$ python -q
>>> import numpy as np
>>> from numpy import linalg as LA
>>> np.set_printoptions(suppress=True, linewidth=100)
>>> def rd(a):
...     return np.round(a, 2) + 0
... 
>>> out = np.array([[0, 0, 0, 2, 1],
...     [2, 0, 1, 0, 1],
...     [1, 1, 0, 2, 1],
...     [0, 2, 0, 0, 1],
...     [2, 0, 1, 2, 1]])
>>> E = out + out.T
>>> E
array([[0, 2, 1, 2, 3],
       [2, 0, 2, 2, 1],
       [1, 2, 0, 2, 2],
       [2, 2, 2, 0, 3],
       [3, 1, 2, 3, 2]])
>>> # symmetric
>>> [round(float(LA.det(E[:i, :i])), 2) + 0 for i in range(1, 6)]
[0.0, -4.0, 8.0, -28.0, -4.0]
>>> np.all(LA.eigvalsh(E) > 0)
np.False_
>>> out = np.array([[-3, 3], [2, 1], [-3, -1], [0, -1], [-3, -1]])
>>> out.T @ E.T
array([[ -8, -15,  -5, -17, -19],
       [ -4,   1,   1,   3,   3]])
>>> LA.matrix_rank(np.vstack([E, out.T]))
np.int64(5)
>>> np.einsum("ij,ij->i", E, E)
array([18, 13, 13, 21, 27])
>>> LA.matrix_rank(E @ out)
np.int64(2)
>>> np.vstack([E, out.T]).shape
(7, 5)
>>> rng = np.random.default_rng(506)
>>> W0 = np.eye(10, dtype=int)[rng.permutation(10)] * np.array([-2, -3, -3, 1, -2, 2, 3, 1, -2, 3])
>>> W0
array([[ 0,  0,  0,  0,  0,  0,  0,  1,  0,  0],
       [ 0,  0,  0,  0,  0,  2,  0,  0,  0,  0],
       [ 0,  0,  0,  1,  0,  0,  0,  0,  0,  0],
       [ 0,  0,  0,  0,  0,  0,  0,  0,  0,  3],
       [ 0,  0,  0,  0, -2,  0,  0,  0,  0,  0],
       [ 0,  0, -3,  0,  0,  0,  0,  0,  0,  0],
       [ 0,  0,  0,  0,  0,  0,  3,  0,  0,  0],
       [ 0, -3,  0,  0,  0,  0,  0,  0,  0,  0],
       [ 0,  0,  0,  0,  0,  0,  0,  0, -2,  0],
       [-2,  0,  0,  0,  0,  0,  0,  0,  0,  0]])
>>> # 4 groups of indices that never mix
>>> Q, evecs = LA.qr(W0[:, :9])[0], LA.qr(W0[:, 9:])[0]
>>> sigma = LA.svd(Q.T @ evecs, compute_uv=False)
>>> (sigma > 0.9).sum()
np.int64(0)
>>> rd(LA.norm(Q @ Q.T - evecs @ evecs.T, 2))
np.float64(1.0)
>>> sigma
array([0.])
>>> feats = np.loadtxt("case3.csv", delimiter=",")
>>> feats
array([[12.,  2.,  0.,  1.,  1.,  2.,  0.,  1.,  2.,  0.,  1.,  1.,  2.,  1.],
       [ 2., 21.,  0.,  1.,  0.,  2.,  2.,  2.,  2.,  1.,  0.,  0.,  1.,  2.],
       [ 0.,  2., 51.,  0.,  0.,  2.,  1.,  1.,  2.,  1.,  0.,  1.,  2.,  1.],
       [ 1.,  1.,  2., 10.,  2.,  2.,  1.,  2.,  0.,  0.,  1.,  1.,  0.,  1.],
       [ 0.,  0.,  1.,  1., 22.,  2.,  0.,  2.,  1.,  0.,  0.,  2.,  0.,  1.],
       [ 1.,  0.,  2.,  0.,  1., 42.,  0.,  0.,  0.,  0.,  2.,  2.,  0.,  1.],
       [ 0.,  0.,  1.,  2.,  1.,  0., 41.,  1.,  2.,  2.,  2.,  2.,  0.,  2.],
       [ 1.,  1.,  0.,  0.,  2.,  2.,  2., 31.,  0.,  2.,  0.,  2.,  1.,  0.],
       [ 2.,  0.,  0.,  2.,  2.,  1.,  0.,  0., 41.,  1.,  0.,  1.,  1.,  2.],
       [ 1.,  2.,  0.,  0.,  2.,  1.,  1.,  0.,  2., 30.,  1.,  0.,  0.,  1.],
       [ 0.,  0.,  1.,  2.,  0.,  1.,  0.,  0.,  1.,  2., 31.,  0.,  1.,  0.],
       [ 1.,  2.,  1.,  1.,  1.,  1.,  0.,  1.,  2.,  2.,  2., 32.,  0.,  2.],
       [ 0.,  0.,  1.,  0.,  0.,  0.,  1.,  2.,  2.,  1.,  1.,  2., 12.,  0.],
       [ 0.,  0.,  1.,  0.,  0.,  1.,  0.,  2.,  1.,  1.,  2.,  1.,  2., 32.]])
>>> vec = np.array([3, -4, -3, -4, -5, 2, 5, 7, -9, 1, 8, 8, 8, -7])
>>> (feats @ vec).argmax()
np.int64(7)
>>> LA.norm(feats @ vec) <= LA.norm(feats, 2) * LA.norm(vec) + 1e-9
np.True_
>>> out = np.array([[-1, 1, -2, 2, -2, 2, -2, 2, 1],
...     [0, -2, 1, 0, 1, -2, -1, 1, 0],
...     [2, 1, -1, 1, 2, -2, -1, 0, 0],
...     [1, 1, 2, 0, -2, -1, -1, -2, 2],
...     [0, 1, 0, 0, 1, -1, 1, -1, 1],
...     [-1, 0, -1, -1, -2, -2, -2, 1, 1],
...     [1, -1, 0, 2, 0, -1, -2, -1, -1],
...     [1, -1, -2, 0, 0, -1, 2, 1, 1],
...     [1, -2, 1, 0, -1, 0, 2, -1, -2]])
>>> data = np.triu(out, 1)
>>> data
array([[ 0,  1, -2,  2, -2,  2, -2,  2,  1],
       [ 0,  0,  1,  0,  1, -2, -1,  1,  0],
       [ 0,  0,  0,  1,  2, -2, -1,  0,  0],
       [ 0,  0,  0,  0, -2, -1, -1, -2,  2],
       [ 0,  0,  0,  0,  0, -1,  1, -1,  1],
       [ 0,  0,  0,  0,  0,  0, -2,  1,  1],
       [ 0,  0,  0,  0,  0,  0,  0, -1, -1],
       [ 0,  0,  0,  0,  0,  0,  0,  0,  1],
       [ 0,  0,  0,  0,  0,  0,  0,  0,  0]])
>>> data @ data
array([[ 0,  0,  1, -2, -7,  2, -7,  3,  8],
       [ 0,  0,  0,  1,  2, -3,  4, -2,  1],
       [ 0,  0,  0,  0, -2, -3,  5, -5,  3],
       [ 0,  0,  0,  0,  0,  2,  0,  2, -4],
       [ 0,  0,  0,  0,  0,  0,  2, -2, -3],
       [ 0,  0,  0,  0,  0,  0,  0,  2,  3],
       [ 0,  0,  0,  0,  0,  0,  0,  0, -1],
       [ 0,  0,  0,  0,  0,  0,  0,  0,  0],
       [ 0,  0,  0,  0,  0,  0,  0,  0,  0]])
>>> rd(np.sort(LA.eigvals(data)))
array([0., 0., 0., 0., 0., 0., 0., 0., 0.])
>>> U, sigma, Vt = LA.svd(data)
>>> evecs = Vt[:(sigma > 1e-8).sum()]
>>> vec = data[2] + 4 * data[3] + rng.integers(2) * np.eye(9)[8]
>>> vec
array([ 0.,  0.,  0.,  1., -6., -6., -5., -8.,  8.])
>>> rd(np.diag(evecs.T @ evecs))
array([0., 1., 1., 1., 1., 1., 1., 1., 1.])
>>> np.allclose(evecs.T @ evecs @ vec, vec)
True
>>> evals, evecs = LA.eigh(E)
>>> vec = np.array([-2, 2, 6, 3, -3])
>>> vec @ E @ vec
np.int64(-4)
>>> np.abs(E).sum(axis=1).max(), rd(np.abs(evals).max())
(np.int64(11), np.float64(8.66))
>>> U, sigma, Vt = LA.svd(data)
>>> rd(sigma)
array([5.6 , 4.11, 3.97, 1.86, 1.6 , 0.97, 0.14, 0.11, 0.  ])
>>> out = U[:, :8] @ np.diag(sigma[:8]) @ Vt[:8]
>>> LA.matrix_rank(data, rtol=0.05)
np.int64(6)
>>> rd(np.abs(data - out).max())
np.float64(0.0)
>>> LA.matrix_rank(out)
np.int64(8)
>>> K = np.load("mat.npy")
>>> rd(K)
array([[-2.32, -0.14,  1.62,  0.41, -1.3 ,  1.21,  0.52,  1.5 ,  2.49, -2.02, -0.75,  0.43, -0.36],
       [ 0.21, -2.63, -1.4 , -1.43,  1.85,  1.34, -0.52, -1.07,  2.16, -0.53,  0.03, -0.67,  1.41],
       [ 1.9 ,  0.71, -2.32, -0.12,  0.23,  0.46,  1.4 ,  0.2 ,  0.62, -1.29, -2.11,  0.88, -2.44],
       [ 1.05,  2.09, -0.37, -0.9 , -1.35, -0.54,  0.51, -0.05,  0.52, -1.36, -0.59, -3.01,  2.16],
       [ 1.26, -1.36,  2.38, -1.35, -0.42,  0.46,  2.04, -1.44, -1.76, -1.62, -0.41,  1.04,  0.63],
       [-1.48, -1.75, -2.53,  0.03, -1.55,  0.08,  1.92,  1.29, -1.72, -0.51,  1.39, -0.61,  0.24],
       [ 3.16, -1.48,  0.61,  1.44, -1.12,  0.39, -1.37,  1.94,  0.43, -0.78,  1.55, -0.28, -0.21],
       [-0.42,  1.28, -0.96, -1.21,  0.01, -0.95, -1.75, -0.73, -0.16, -2.79,  2.2 ,  1.92,  0.  ],
       [-0.21,  0.52,  0.38, -2.28,  1.53,  1.61, -1.22,  2.9 , -1.9 , -0.24, -0.82, -0.43, -0.09],
       [ 0.21,  0.42,  0.09,  1.74,  2.88, -1.51,  1.76,  1.65,  0.19, -0.9 ,  0.18,  0.87,  1.92],
       [-0.63, -1.61,  0.76, -0.29,  0.9 , -3.01, -0.62, -0.01, -0.28, -1.33, -0.66, -2.12, -2.08],
       [-0.63, -0.43, -0.65,  2.64, -0.03,  1.05, -1.87, -1.08, -1.83, -1.58, -2.08, -0.17,  1.02],
       [ 0.21, -1.11, -0.57, -1.15, -1.65, -2.22, -1.  ,  1.1 ,  0.36,  0.83, -2.2 ,  1.97,  1.64]])
>>> rd(LA.norm(K, axis=0))
array([5., 5., 5., 5., 5., 5., 5., 5., 5., 5., 5., 5., 5.])
>>> rd(K[:, 11] @ K[:, 8])
np.float64(0.0)
>>> Q, Rm = LA.qr(K)
>>> np.allclose(Rm.T @ Rm, K.T @ K)
True
>>> Q.shape, Rm.shape
((13, 13), (13, 13))
>>> rd(np.trace(Q @ Q.T))
np.float64(13.0)
>>> rd(np.abs(np.diag(Rm)))
array([5., 5., 5., 5., 5., 5., 5., 5., 5., 5., 5., 5., 5.])
>>> gram = K.T @ K
>>> np.allclose(gram, gram.T)
True
>>> rd(np.diag(gram))
array([25., 25., 25., 25., 25., 25., 25., 25., 25., 25., 25., 25., 25.])
>>> np.trace(gram), (K ** 2).sum()
(np.float64(325.0), np.float64(325.0))
>>> LA.matrix_rank(gram)
np.int64(13)
>>> out = K + rng.integers(-2, 3, (13, 1)) @ rng.integers(-2, 3, (1, 13))
>>> rd(out)
array([[-4.32, -1.14,  2.62, -0.59,  0.7 ,  1.21,  1.52,  1.5 ,  4.49, -3.02, -1.75, -1.57, -1.36],
       [ 2.21, -1.63, -2.4 , -0.43, -0.15,  1.34, -1.52, -1.07,  0.16,  0.47,  1.03,  1.33,  2.41],
       [ 1.9 ,  0.71, -2.32, -0.12,  0.23,  0.46,  1.4 ,  0.2 ,  0.62, -1.29, -2.11,  0.88, -2.44],
       [ 5.05,  4.09, -2.37,  1.1 , -5.35, -0.54, -1.49, -0.05, -3.48,  0.64,  1.41,  0.99,  4.16],
       [ 1.26, -1.36,  2.38, -1.35, -0.42,  0.46,  2.04, -1.44, -1.76, -1.62, -0.41,  1.04,  0.63],
       [-3.48, -2.75, -1.53, -0.97,  0.45,  0.08,  2.92,  1.29,  0.28, -1.51,  0.39, -2.61, -0.76],
       [ 3.16, -1.48,  0.61,  1.44, -1.12,  0.39, -1.37,  1.94,  0.43, -0.78,  1.55, -0.28, -0.21],
       [ 3.58,  3.28, -2.96,  0.79, -3.99, -0.95, -3.75, -0.73, -4.16, -0.79,  4.2 ,  5.92,  2.  ],
       [-0.21,  0.52,  0.38, -2.28,  1.53,  1.61, -1.22,  2.9 , -1.9 , -0.24, -0.82, -0.43, -0.09],
       [-1.79, -0.58,  1.09,  0.74,  4.88, -1.51,  2.76,  1.65,  2.19, -1.9 , -0.82, -1.13,  0.92],
       [ 3.37,  0.39, -1.24,  1.71, -3.1 , -3.01, -2.62, -0.01, -4.28,  0.67,  1.34,  1.88, -0.08],
       [-0.63, -0.43, -0.65,  2.64, -0.03,  1.05, -1.87, -1.08, -1.83, -1.58, -2.08, -0.17,  1.02],
       [-1.79, -2.11,  0.43, -2.15,  0.35, -2.22,  0.  ,  1.1 ,  2.36, -0.17, -3.2 , -0.03,  0.64]])
>>> LA.matrix_rank(out - K, tol=1e-8)
np.int64(1)
>>> rd(LA.svd(out - K, compute_uv=False))
array([19.77,  0.  ,  0.  ,  0.  ,  0.  ,  0.  ,  0.  ,  0.  ,  0.  ,  0.  ,  0.  ,  0.  ,  0.  ])
>>> X = np.loadtxt("run7.csv", delimiter=",")
>>> rd(X)
array([[-45.93,  50.13,  58.62,  71.72,  11.32,  11.56,  -2.13, -30.62],
       [-43.53,  45.74,  54.72,  66.81,  10.55,  11.04,  -2.27, -29.03],
       [-35.89,  32.65,  42.69,  51.72,   8.25,   9.28,  -2.67, -23.97],
       [-35.79,  32.48,  42.53,  51.53,   8.22,   9.26,  -2.68, -23.9 ],
       [-30.48,  24.3 ,  34.53,  41.59,   6.78,   7.94,  -2.9 , -20.41],
       [-29.25,  22.51,  32.73,  39.36,   6.47,   7.62,  -2.94, -19.61],
       [-27.52,  20.07,  30.2 ,  36.25,   6.03,   7.16,  -3.  , -18.47],
       [-24.86,  16.52,  26.42,  31.61,   5.4 ,   6.45,  -3.06, -16.73],
       [-20.63,  11.38,  20.62,  24.54,   4.46,   5.26,  -3.12, -13.97],
       [-20.44,  11.17,  20.37,  24.24,   4.42,   5.21,  -3.12, -13.85],
       [-17.73,   8.27,  16.83,  19.96,   3.87,   4.42,  -3.12, -12.08],
       [-13.52,   4.41,  11.61,  13.73,   3.09,   3.16,  -3.02,  -9.34],
       [-11.6 ,   2.96,   9.38,  11.08,   2.76,   2.57,  -2.93,  -8.08],
       [ -9.39,   1.55,   6.95,   8.23,   2.39,   1.9 ,  -2.77,  -6.64],
       [ -8.  ,   0.83,   5.51,   6.56,   2.17,   1.48,  -2.63,  -5.72],
       [ -7.46,   0.59,   4.97,   5.93,   2.08,   1.31,  -2.57,  -5.36],
       [ -6.43,   0.19,   3.99,   4.79,   1.91,   1.01,  -2.43,  -4.68],
       [ -1.03,  -0.27,   0.12,   0.28,   0.66,  -0.17,  -0.86,  -0.89],
       [ -0.56,  -0.15,   0.  ,   0.1 ,   0.42,  -0.15,  -0.54,  -0.51],
       [ -0.13,  -0.03,  -0.02,   0.01,   0.12,  -0.06,  -0.15,  -0.12],
       [  0.38,  -0.82,   1.42,   0.74,  -2.21,   1.82,   2.32,   1.02],
       [ -1.66,  -7.2 ,   4.08,   1.39,  -6.6 ,   6.44,   5.57,   1.13],
       [ -2.  ,  -8.37,   4.35,   1.33,  -7.21,   7.1 ,   5.95,   1.1 ],
       [ -2.54, -10.31,   4.73,   1.18,  -8.19,   8.14,   6.54,   1.05],
       [ -2.7 , -10.89,   4.83,   1.12,  -8.47,   8.44,   6.7 ,   1.03],
       [ -3.12, -12.45,   5.06,   0.95,  -9.21,   9.22,   7.12,   0.99],
       [ -4.88, -19.6 ,   5.78,  -0.19, -12.36,  12.55,   8.77,   0.78],
       [ -7.79, -33.45,   6.09,  -3.33, -17.85,  18.2 ,  11.3 ,   0.46],
       [ -9.6 , -43.27,   5.8 ,  -6.01, -21.47,  21.85,  12.8 ,   0.29],
       [-13.68, -69.02,   3.88, -14.1 , -30.4 ,  30.63,  16.12,   0.04]])
>>> # rows and columns are dependent
>>> np.allclose(X[:-1].T @ LA.lstsq(X[:-1].T, X[-1])[0], X[-1])
True
>>> np.unique(X.round(6), axis=0).shape
(30, 8)
>>> rd(LA.norm(X, 2) / LA.norm(X))
np.float64(0.91)
>>> np.argsort(-LA.norm(X, axis=0).round(6), kind="stable")[:3]
array([3, 1, 2])
>>> gram = np.cov(X, rowvar=False)
>>> rd(np.polyfit(X[:, 3], X[:, 1], 1))
array([  0.96, -13.42])
>>> rd(np.corrcoef(X.T))
array([[ 1.  , -0.7 , -0.98, -0.95, -0.57, -0.23,  0.45,  0.97],
       [-0.7 ,  1.  ,  0.78,  0.88,  0.96, -0.49, -0.84, -0.84],
       [-0.98,  0.78,  1.  ,  0.98,  0.62,  0.16, -0.46, -0.97],
       [-0.95,  0.88,  0.98,  1.  ,  0.76, -0.03, -0.61, -0.98],
       [-0.57,  0.96,  0.62,  0.76,  1.  , -0.67, -0.96, -0.74],
       [-0.23, -0.49,  0.16, -0.03, -0.67,  1.  ,  0.74,  0.  ],
       [ 0.45, -0.84, -0.46, -0.61, -0.96,  0.74,  1.  ,  0.64],
       [ 0.97, -0.84, -0.97, -0.98, -0.74,  0.  ,  0.64,  1.  ]])
>>> gram.shape
(8, 8)
>>> rd(X.std(axis=0))
array([13.5 , 24.04, 16.64, 22.17,  9.6 ,  6.68,  5.58,  9.97])
>>> rd(np.corrcoef(X[:, 3], X[:, 1])[0, 1])
np.float64(0.88)
>>> np.argwhere(np.triu(np.abs(np.corrcoef(X.T)) > 0.8, 1))
array([[0, 2],
       [0, 3],
       [0, 7],
       [1, 3],
       [1, 4],
       [1, 6],
       [1, 7],
       [2, 3],
       [2, 7],
       [3, 7],
       [4, 6]])
>>> np.argsort(-X.std(axis=0).round(6), kind="stable")
array([1, 3, 2, 0, 7, 4, 5, 6])
>>> rd(LA.eigvalsh(gram)[::-1])
array([1616.62,  224.  ,   16.97,    0.  ,    0.  ,    0.  ,    0.  ,    0.  ])
